In [1]: import numpy as np

In [2]: import numpy.linalg as la

In [3]: np.set_printoptions(precision=3, suppress=True, linewidth=200, legacy="1.25")

In [4]: mat = np.load("arr.npy")

In [5]: mat
Out[5]: 
array([[-2.2 ,  0.82, -1.45,  5.35, -0.07,  0.77, -1.58, -1.32],
       [-0.5 ,  3.12,  1.72,  2.16,  1.62,  4.64, -0.96,  0.52],
       [-1.98,  1.04, -0.77,  2.69,  0.68,  3.06, -2.22,  0.6 ],
       [ 0.81, -4.04, -1.96, -3.98, -1.85, -5.28,  1.08,  0.06]])

In [6]: # looks like rank 3

In [7]: np.argsort(-la.norm(mat, axis=0).round(6), kind="stable")[:3]
Out[7]: array([5, 3, 1])

In [8]: np.allclose(mat[:-1].T @ la.lstsq(mat[:-1].T, mat[-1])[0], mat[-1])
Out[8]: True

In [9]: np.abs(np.diag(la.qr(mat)[1])) > 1e-9
Out[9]: array([ True,  True,  True, False])

In [10]: rng = np.random.default_rng(995769)

In [11]: feats = np.eye(6, dtype=int)[rng.permutation(6)]

In [12]: print(feats)
[[0 0 0 1 0 0]
 [0 0 0 0 0 1]
 [0 0 1 0 0 0]
 [0 0 0 0 1 0]
 [1 0 0 0 0 0]
 [0 1 0 0 0 0]]

In [13]: # splits into 3 blocks

In [14]: print(feats.sum(axis=1))
[1 1 1 1 1 1]

In [15]: np.sort(np.abs(la.eigvals(feats)))[::-1]
Out[15]: array([1., 1., 1., 1., 1., 1.])

In [16]: print(la.matrix_power(feats, 2))
[[0 0 0 0 1 0]
 [0 1 0 0 0 0]
 [0 0 1 0 0 0]
 [1 0 0 0 0 0]
 [0 0 0 1 0 0]
 [0 0 0 0 0 1]]

In [17]: p = np.eye(6)[5]

In [18]: for _ in range(4):
    ...:     p = p @ feats
    ...:     print(p.round(3))
    ...: 
[0. 1. 0. 0. 0. 0.]
[0. 0. 0. 0. 0. 1.]
[0. 1. 0. 0. 0. 0.]
[0. 0. 0. 0. 0. 1.]

In [19]: Q, R = la.qr(feats)

In [20]: np.trace(Q @ Q.T)
Out[20]: 6.0

In [21]: Q.shape, R.shape
Out[21]: ((6, 6), (6, 6))

In [22]: A = np.load("layer0.npy")

In [23]: A
Out[23]: 
array([[ 0.5,  0.1, -0.5, -1.1, -0.8, -0.6, -1.8],
       [-0.3, -0.1,  0.6, -0.5,  0.1, -1.2,  0.5],
       [-0.3,  0.1,  0.5,  1.6, -1.2,  0.7,  2.1],
       [ 0.6, -1.1,  0.4, -1.7,  2.3, -0.4,  0.1],
       [ 1.7,  0. ,  0.6, -1.9, -2. , -0.5, -0.8],
       [ 0.7, -0.6,  1.1,  1.1,  0.5,  0.4, -0.1],
       [-0.8,  0. ,  0.5,  0.1,  1.4,  0.9, -0.5],
       [-0.5, -0.5,  1.3,  0.5,  0.5,  1.9,  0.3],
       [-0.1, -1.5, -0.9,  0.9,  0.8, -0.3,  0.1],
       [ 0.4, -1.8,  0.3, -2.2,  1.7, -0.6, -0.5],
       [-0.6, -0.1, -1.6, -0.3,  0. , -1. , -0.6]])

In [24]: f, g = A[2], A[0]

In [25]: f @ f
Out[25]: 9.25

In [26]: p = (f @ g) / (f @ f) * f

In [27]: print(np.round((g - p) @ f, 3))
-0.0

In [28]: W0 = np.loadtxt("case18.csv", delimiter=",")

In [29]: W0
Out[29]: 
array([[  5.,   1.,   4.,   6.],
       [  6.,  -5., -20.,  -8.],
       [ -2.,  -4., -16.,  -7.],
       [  7.,   5.,  20.,   4.],
       [ -2.,  -8., -32.,  -9.],
       [  3.,  -2.,  -8.,   0.],
       [ -2.,   3.,  12.,  -4.],
       [  2.,  -7., -28.,  -5.],
       [ -9.,   6.,  24.,  -7.]])

In [30]: # looks like rank 3

In [31]: np.round(la.det(feats), 3)
Out[31]: -1.0

In [32]: U, s = la.svd(W0)
ValueError: too many values to unpack (expected 2)


In [33]: U, s, vt = la.svd(W0, full_matrices=False)

In [34]: print(np.round(s / s[0], 3) + 0)
[1.    0.298 0.149 0.   ]

In [35]: s.round(3) + 0
Out[35]: array([63.254, 18.845,  9.421,  0.   ])

In [36]: np.abs(U[:, 0]).round(6).argmax()
Out[36]: 4

In [37]: np.round(U.T @ U, 3) + 0
Out[37]: 
array([[1., 0., 0., 0.],
       [0., 1., 0., 0.],
       [0., 0., 1., 0.],
       [0., 0., 0., 1.]])

In [38]: np.round(vt @ vt.T, 3) + 0
Out[38]: 
array([[1., 0., 0., 0.],
       [0., 1., 0., 0.],
       [0., 0., 1., 0.],
       [0., 0., 0., 1.]])

In [39]: np.allclose(U * s @ vt, W0)
Out[39]: True

In [40]: np.round(W0 @ la.pinv(W0) @ W0, 3) + 0
Out[40]: 
array([[  5.,   1.,   4.,   6.],
       [  6.,  -5., -20.,  -8.],
       [ -2.,  -4., -16.,  -7.],
       [  7.,   5.,  20.,   4.],
       [ -2.,  -8., -32.,  -9.],
       [  3.,  -2.,  -8.,   0.],
       [ -2.,   3.,  12.,  -4.],
       [  2.,  -7., -28.,  -5.],
       [ -9.,   6.,  24.,  -7.]])

In [41]: la.inv(W0)
LinAlgError: Last 2 dimensions of the array must be square


In [42]: np.unique(W0.round(6), axis=0).shape
Out[42]: (9, 4)

In [43]: print(la.lstsq(W0[:-1].T, W0[-1])[2])
3

In [44]: round(float(np.trace(la.pinv(W0) @ W0)), 3)
Out[44]: 3.0

In [45]: U, s, vt = la.svd(W0)

In [46]: print(np.argmax(s[:-1] / (s[1:] + 1e-6)) + 1)
3

In [47]: print(s.round(3) + 0)
[63.254 18.845  9.421  0.   ]

In [48]: M2 = U[:, :3] @ np.diag(s[:3]) @ vt[:3]

In [49]: print(la.matrix_rank(W0, rtol=0.05))
3

In [50]: X = np.load("run15.npy")

In [51]: X
Out[51]: 
array([[-0.787,  0.841, -0.275,  0.3  ,  1.207,  0.516, -0.118],
       [ 1.5  , -0.2  ,  0.5  ,  1.   , -0.7  ,  0.9  , -1.8  ],
       [ 1.7  ,  0.5  ,  0.5  ,  1.6  ,  0.1  ,  0.   , -0.6  ],
       [-0.8  ,  0.8  , -0.3  ,  0.3  ,  1.2  ,  0.5  , -0.1  ],
       [-0.6  , -0.4  , -0.1  ,  0.3  ,  0.5  , -1.1  ,  0.1  ],
       [-1.   , -2.5  , -0.3  ,  0.4  ,  0.4  ,  1.   , -0.8  ],
       [-0.5  ,  2.   ,  0.8  , -0.6  , -1.8  ,  0.6  ,  0.2  ]])

In [52]: la.matrix_rank(X, rtol=0.1)
Out[52]: 6

In [53]: print(la.cond(X) > 100)
True

In [54]: print(round(np.log10(la.cond(X))))
2

In [55]: np.abs(la.svd(X)[2][-1])
Out[55]: array([0.042, 0.098, 0.865, 0.318, 0.372, 0.014, 0.028])

In [56]: F = np.loadtxt("test3.csv", delimiter=",")

In [57]: F
Out[57]: 
array([[-0.553,  0.044,  0.094, -0.269, -0.195,  0.453, -0.367, -0.17 , -0.055,  0.367, -0.037,  0.254],
       [-0.277, -0.343, -0.011,  0.007,  0.224,  0.198,  0.147,  0.418,  0.606, -0.028,  0.39 ,  0.009],
       [-0.277,  0.179, -0.394,  0.052, -0.202, -0.094,  0.184, -0.442, -0.046, -0.351,  0.559,  0.13 ],
       [-0.553,  0.018, -0.271, -0.087,  0.372, -0.118, -0.012,  0.316, -0.406, -0.287, -0.256, -0.219],
       [ 0.   ,  0.183,  0.219, -0.171, -0.462,  0.35 , -0.028,  0.109,  0.113, -0.453, -0.044, -0.567],
       [-0.242, -0.705,  0.194,  0.227, -0.325, -0.296, -0.112, -0.223,  0.024, -0.218, -0.226,  0.02 ],
       [ 0.242, -0.417, -0.015, -0.188, -0.189,  0.194,  0.051,  0.312, -0.614,  0.046,  0.42 ,  0.056],
       [ 0.277, -0.231, -0.166,  0.083,  0.439,  0.52 , -0.319, -0.33 , -0.001, -0.387, -0.083,  0.067],
       [-0.104,  0.276,  0.34 ,  0.684, -0.056,  0.162, -0.087,  0.294, -0.169, -0.217,  0.073,  0.353],
       [-0.035,  0.075,  0.451, -0.109,  0.305, -0.346, -0.52 , -0.112, -0.055, -0.024,  0.461, -0.255],
       [ 0.104,  0.011, -0.575,  0.29 , -0.269, -0.1  , -0.592,  0.249,  0.12 ,  0.169,  0.053, -0.185],
       [ 0.138,  0.093, -0.02 , -0.48 , -0.127, -0.242, -0.251,  0.268,  0.164, -0.422, -0.105,  0.563]])

In [58]: # orthonormal columns

In [59]: np.round(np.abs(la.eigvals(F)).max(), 3)
Out[59]: 1.0

In [60]: np.allclose(F, F.T)
Out[60]: False

In [61]: np.round(la.det(F), 3)
Out[61]: -1.0

In [62]: assert F == F.T
ValueError: The truth value of an array with more than one element is ambiguous. Use a.any() or a.all()
